% ipython --no-banner

In [1]: import numpy as np

In [2]: import numpy.linalg as la

In [3]: np.set_printoptions(precision=2, suppress=True, linewidth=140)

In [4]: data = np.load("a.npy")

In [5]: print(data)
[[83. 81. 27.]
 [81. 83. 27.]
 [27. 27. 11.]]

In [6]: # symmetric, so the eigenvalues are real

In [7]: proj = np.triu(np.array([[2, 2, -3], [-2, 1, 2], [-3, 2, 1]]), 1) + np.eye(3)

In [8]: out = proj @ data @ la.inv(proj)

In [9]: print(round(la.det(out), 2))
692.0

In [10]: print(np.trace(out), np.trace(data))
177.0 177.0

In [11]: print(proj @ data - data @ proj)
[[  81.  -81.  108.]
 [  54. -108.   99.]
 [   0.  -54.   27.]]

In [12]: print(np.poly(out))
[   1. -177.  696. -692.]

In [13]: evals, evecs = la.eigh(data)

In [14]: x0 = np.array([-2, -1, 0])

In [15]: print((np.sign(evecs[:, -1].round(6)) == np.sign(evecs[0, -1].round(6))).astype(int))
[1 1 1]

In [16]: print(x0 @ data @ x0 / (x0 @ x0), np.round(evals[0], 2), evals[-1])
147.8 2.0 173.0

In [17]: Q = data.astype(float).copy()

In [18]: for j in range(3):
    ...:     Q[:, j] -= Q[:, :j] @ (Q[:, :j].T @ Q[:, j])
    ...:     Q[:, j] /= la.norm(Q[:, j])
    ...: 

In [19]: print(np.round(Q.T @ Q, 2) + 0)
[[1. 0. 0.]
 [0. 1. 0.]
 [0. 0. 1.]]

In [20]: X = np.load("m.npy")

In [21]: print(X)
[[-2.06  0.13 -2.18]
 [-2.1   0.67 -2.04]
 [ 0.77  0.84  2.78]
 [ 1.55 -2.53  0.43]
 [ 0.94  1.21 -2.58]
 [ 2.64  0.27  1.41]
 [-0.31  2.66 -1.35]
 [ 2.27 -1.76  0.87]
 [-2.51 -1.57 -0.48]
 [-1.22 -1.12 -2.5 ]
 [-2.1  -1.19 -1.78]
 [ 1.28  1.61  2.18]
 [ 0.72 -2.4  -1.65]
 [ 0.63 -0.16 -2.93]
 [ 2.45 -1.63 -0.58]
 [ 0.13  2.4   1.8 ]
 [-1.92 -0.76 -2.18]
 [-2.39  1.4  -1.15]
 [ 1.15  2.06  1.86]
 [ 1.2   2.67  0.67]
 [-2.23 -0.73  1.87]
 [ 2.    0.8   2.09]
 [ 2.44  1.71 -0.35]
 [-2.33 -0.74  1.74]
 [-2.2   2.04 -0.09]
 [-1.45 -2.52 -0.74]
 [ 0.2  -2.54  1.58]]

In [22]: Xc = X - X.mean(axis=0)

In [23]: evecs = la.svd(Xc)[2][:1]

In [24]: out = Xc - Xc @ evecs.T @ evecs

In [25]: print(np.diag(evecs.T @ evecs))
[0.45 0.12 0.43]

In [26]: print((Xc @ evecs.T).std(axis=0))
[2.08]

In [27]: feats = np.load("x.npy")

In [28]: print(feats)
[[ 1 -1  1]
 [ 1  0  0]
 [ 1  1  1]
 [ 1  2  4]
 [ 1  3  9]
 [ 1  4 16]]

In [29]: out = np.c_[feats[:, :2] @ np.array([[-2, 0], [-1, 2]]), np.array([-1, 2, -1, 2, -2, 2])]

In [30]: print(out)
[[-1 -2 -1]
 [-2  0  2]
 [-3  2 -1]
 [-4  4  2]
 [-5  6 -2]
 [-6  8  2]]

In [31]: print(np.round(la.lstsq(feats, out[:, 0])[0], 2) + 0)
[-2. -1.  0.]

In [32]: print(la.matrix_rank(out))
3

In [33]: print(la.norm(la.qr(feats)[0].T @ out, axis=0) ** 2 / ((out ** 2).sum(axis=0) + 1e-12))
[1.   1.   0.07]

In [34]: E = np.array([[2, 3], [4, 5], [6, 7]])

In [35]: print(E)
[[2 3]
 [4 5]
 [6 7]]

In [36]: print(np.count_nonzero(E))
6

In [37]: print(E.sum(axis=0))
[12 15]

In [38]: la.rank(E)
AttributeError: module 'numpy.linalg' has no attribute 'rank'


In [39]: print(E.mean(axis=0))
[4. 5.]

In [40]: out = np.c_[E[:, :1] @ np.array([[4]]), np.array([-1, -2, -3])]

In [41]: print(out)
[[ 8 -1]
 [16 -2]
 [24 -3]]

In [42]: print(la.norm(la.qr(E)[0].T @ out, axis=0) ** 2 / ((out ** 2).sum(axis=0) + 1e-12))
[1. 1.]

In [43]: print(np.round(la.norm(out - E @ la.lstsq(E, out)[0], axis=0), 2) + 0)
[0. 0.]

In [44]: print(la.matrix_rank(out))
1

In [45]: print(np.round(la.lstsq(E, out[:, 0])[0], 2) + 0)
[4. 0.]

In [46]: left, sv, vt = la.svd(E)

In [47]: print(sv)
[11.78  0.42]

In [48]: print(np.argmax(sv[:-1] / (sv[1:] + 1e-6)) + 1)
1

In [49]: out = left[:, :1] @ np.diag(sv[:1]) @ vt[:1]

In [50]: print(round(la.norm(E - out, 2), 2), round(float(sv[1]), 2))
0.42 0.42

In [51]: print(la.matrix_rank(E, rtol=0.05))
1

In [52]: print(np.round(np.abs(E - out).max(), 2))
0.28

In [53]: print(round(float(la.norm(E - out) / la.norm(E)), 2))
0.04

In [54]: print(out)
[[2.28 2.77]
 [4.06 4.95]
 [5.85 7.12]]

In [55]: print(la.matrix_rank(out))
1

In [56]: print(np.allclose(out[:-1].T @ la.lstsq(out[:-1].T, out[-1])[0], out[-1]))
True

In [57]: print(out @ la.pinv(out) @ out)
[[2.28 2.77]
 [4.06 4.95]
 [5.85 7.12]]

In [58]: print(np.unique(out.round(6), axis=0).shape)
(3, 2)

In [59]: print(np.round(np.trace(la.pinv(out) @ out), 2))
1.0

In [60]: print(la.lstsq(out[:-1].T, out[-1])[2])
1

In [61]: F = np.load("case17.npy")

In [62]: print(F)
[[ 2 -1  1 -4]
 [-1  6  3  8]
 [ 1  3  6 -2]
 [-4  8 -2 19]]

In [63]: # rows and columns are dependent

In [64]: evals, evecs = la.eigh(F)

In [65]: print(np.round(la.svd(F, compute_uv=False), 2) + 0)
[23.6   8.31  1.1   0.  ]

In [66]: print(np.abs(evecs[:, -1]))
[0.19 0.41 0.04 0.89]

In [67]: print(la.eigvalsh(F + 3 * np.eye(4)))
[ 3.    4.1  11.31 26.6 ]

In [68]: print(np.round(la.eigvalsh(F @ F), 2) + 0)
[  0.    1.2  69.  556.8]

In [69]: print(evals.round(2) + 0)
[ 0.    1.1   8.31 23.6 ]

In [70]: print(np.abs(evecs[:, -1]).round(6).argmax())
3

In [71]: def softmax(z):
    ...:     e = np.exp(z - z.max(axis=-1, keepdims=True))
    ...:     return e / e.sum(axis=-1, keepdims=True)
    ...: 

In [72]: print(np.round(softmax(feats[4]), 2) + 0)
[0. 0. 1.]

In [73]: print(softmax(feats).sum(axis=1))
[1. 1. 1. 1. 1. 1.]

In [74]: scores = feats @ feats.T / np.sqrt(3)

In [75]: print(softmax(scores).round(6).argmax(axis=1))
[5 0 5 5 5 5]

In [76]: left, sv, vt = la.svd(F)

In [77]: print(np.argmax(sv[:-1] / (sv[1:] + 1e-6)) + 1)
3

In [78]: out = left[:, :3] @ np.diag(sv[:3]) @ vt[:3]

In [79]: print(la.matrix_rank(out))
3

In [80]: m1 = np.array([[4.0, 1.0], [1.0, 4.0]])

In [81]: x0 = np.array([1, 1])

In [82]: rhs = m1 @ x0

In [83]: print(rhs)
[5. 5.]

In [84]: print(la.solve(m1, rhs + m1[:, 0]))
[2. 1.]

In [85]: print(la.solve(m1, m1[:, 1]))
[0. 1.]

In [86]: rng = np.random.default_rng(394)

In [87]: lab = rng.permutation(2)

In [88]: print(lab)
[0 1]

In [89]: out = m1[lab][:, lab]

In [90]: print(np.allclose(out, m1))
True

In [91]: print(np.sort(np.abs(la.eigvals(out))))
[3. 5.]

In [92]: print(np.round(la.det(out), 2), np.round(la.det(m1[lab]), 2))
15.0 15.0

In [93]: print(np.diag(out))
[4. 4.]

In [94]: print(out)
[[4. 1.]
 [1. 4.]]

In [95]: x0 = np.ones(2)

In [96]: for _ in range(3):
    ...:     x0 = m1 @ x0
    ...:     x0 /= la.norm(x0)
    ...:     print(round(x0 @ m1 @ x0, 2))
    ...: 
5.0
5.0
5.0

In [97]: print(round(la.eigvalsh(m1)[-1], 2))
5.0

In [98]: print(x0)
[0.71 0.71]

In [99]: Q, r_ = la.qr(m1)

In [100]: print(Q)
[[-0.97 -0.24]
 [-0.24  0.97]]

In [101]: print(np.abs(np.diag(r_)))
[4.12 3.64]

In [102]: print(round(float(np.trace(Q @ Q.T)), 2))
2.0

In [103]: print(round(abs(r_[0, 0]), 2), round(float(la.norm(m1[:, 0])), 2))
4.12 4.12

In [104]: evals, evecs = la.eigh(m1)

In [105]: print(la.svd(m1, compute_uv=False))
[5. 3.]

In [106]: print(la.eigvalsh(m1 @ m1))
[ 9. 25.]

In [107]: print(np.unique(evals.round(6) + 0, return_counts=True)[1])
[1 1]

In [108]: print(np.abs(evecs[:, -1]).round(6).argmax())
0

In [109]: print((evals > 1e-8).sum(), (evals < -1e-8).sum())
2 0

In [110]: print(np.round(evecs.T @ m1 @ evecs, 2) + 0)
[[3. 0.]
 [0. 5.]]

In [111]: print(np.round(evecs.T @ evecs, 2) + 0)
[[1. 0.]
 [0. 1.]]

In [112]: M = 0.5 ** np.abs(np.subtract.outer(np.arange(5), np.arange(5)))

In [113]: print(M)
[[1.   0.5  0.25 0.12 0.06]
 [0.5  1.   0.5  0.25 0.12]
 [0.25 0.5  1.   0.5  0.25]
 [0.12 0.25 0.5  1.   0.5 ]
 [0.06 0.12 0.25 0.5  1.  ]]

In [114]: # symmetric

In [115]: x0 = np.ones(5)

In [116]: for _ in range(3):
     ...:     x0 = M @ x0
     ...:     x0 /= la.norm(x0)
     ...:     print(round(x0 @ M @ x0, 2))
     ...: 
2.26
2.26
2.26

In [117]: print(x0)
[0.36 0.48 0.52 0.48 0.36]

In [118]: print(round(float(la.eigvalsh(M)[-1]), 2))
2.26

In [119]: evals, evecs = la.eigh(M)

In [120]: x0 = np.array([-6, 6, -4, -3, 7])

In [121]: print(la.eigvalsh(M[1:, 1:]))
[0.37 0.54 1.   2.09]

In [122]: print(evecs * np.abs(evals) @ evecs.T)
[[1.   0.5  0.25 0.12 0.06]
 [0.5  1.   0.5  0.25 0.13]
 [0.25 0.5  1.   0.5  0.25]
 [0.12 0.25 0.5  1.   0.5 ]
 [0.06 0.13 0.25 0.5  1.  ]]

In [123]: print(evecs * np.maximum(evals, 0) @ evecs.T)
[[1.   0.5  0.25 0.12 0.06]
 [0.5  1.   0.5  0.25 0.13]
 [0.25 0.5  1.   0.5  0.25]
 [0.12 0.25 0.5  1.   0.5 ]
 [0.06 0.13 0.25 0.5  1.  ]]

In [124]: print(np.einsum("ii->", M))
5.0

In [125]: proj = np.triu(np.array([[-3, -4, -1, -2, -4],
     ...:     [3, -3, -3, -5, 2],
     ...:     [-4, 4, 1, 5, 0],
     ...:     [-1, 4, 3, 4, 3],
     ...:     [-4, -1, -3, 0, 4]]), 1) + np.eye(5)

In [126]: out = proj @ M @ la.inv(proj)

In [127]: print(np.poly(out))
[ 1.   -5.    8.78 -6.86  2.43 -0.32]

In [128]: print(np.trace(out), np.trace(M))
5.0 5.0

In [129]: print(proj @ M - M @ proj)
[[-2.75 -1.5  -2.5  -2.25 -3.12]
 [-1.25 -0.5  -1.5  -2.   -2.  ]
 [ 0.62  2.25  4.25  3.    1.  ]
 [ 0.19  0.88  1.62  0.5   0.  ]
 [ 0.    0.25  0.44 -0.5  -1.5 ]]

In [130]: out = np.array([[-2]])

In [131]: Z = np.array([[-1, -2], [-3, -2]])

In [132]: mat = np.block([[out, np.zeros((1, 2))], [np.zeros((2, 1)), Z]])

In [133]: print(mat)
[[-2.  0.  0.]
 [ 0. -1. -2.]
 [ 0. -3. -2.]]

In [134]: x0 = np.array([4, 0, 0])

In [135]: rhs = mat @ x0

In [136]: print(rhs)
[-8.  0.  0.]

In [137]: print(la.solve(mat, rhs + mat[:, 0]))
[ 5. -0. -0.]

In [138]: la.solve(mat, rhs[:-1])
ValueError: solve1: Input operand 1 has a mismatch in its core dimension 0, with gufunc signature (m,m),(m)->(m) (size 2 is different from 3)


In [139]: print(la.solve(mat.T, mat[0]))
[ 1. -0. -0.]
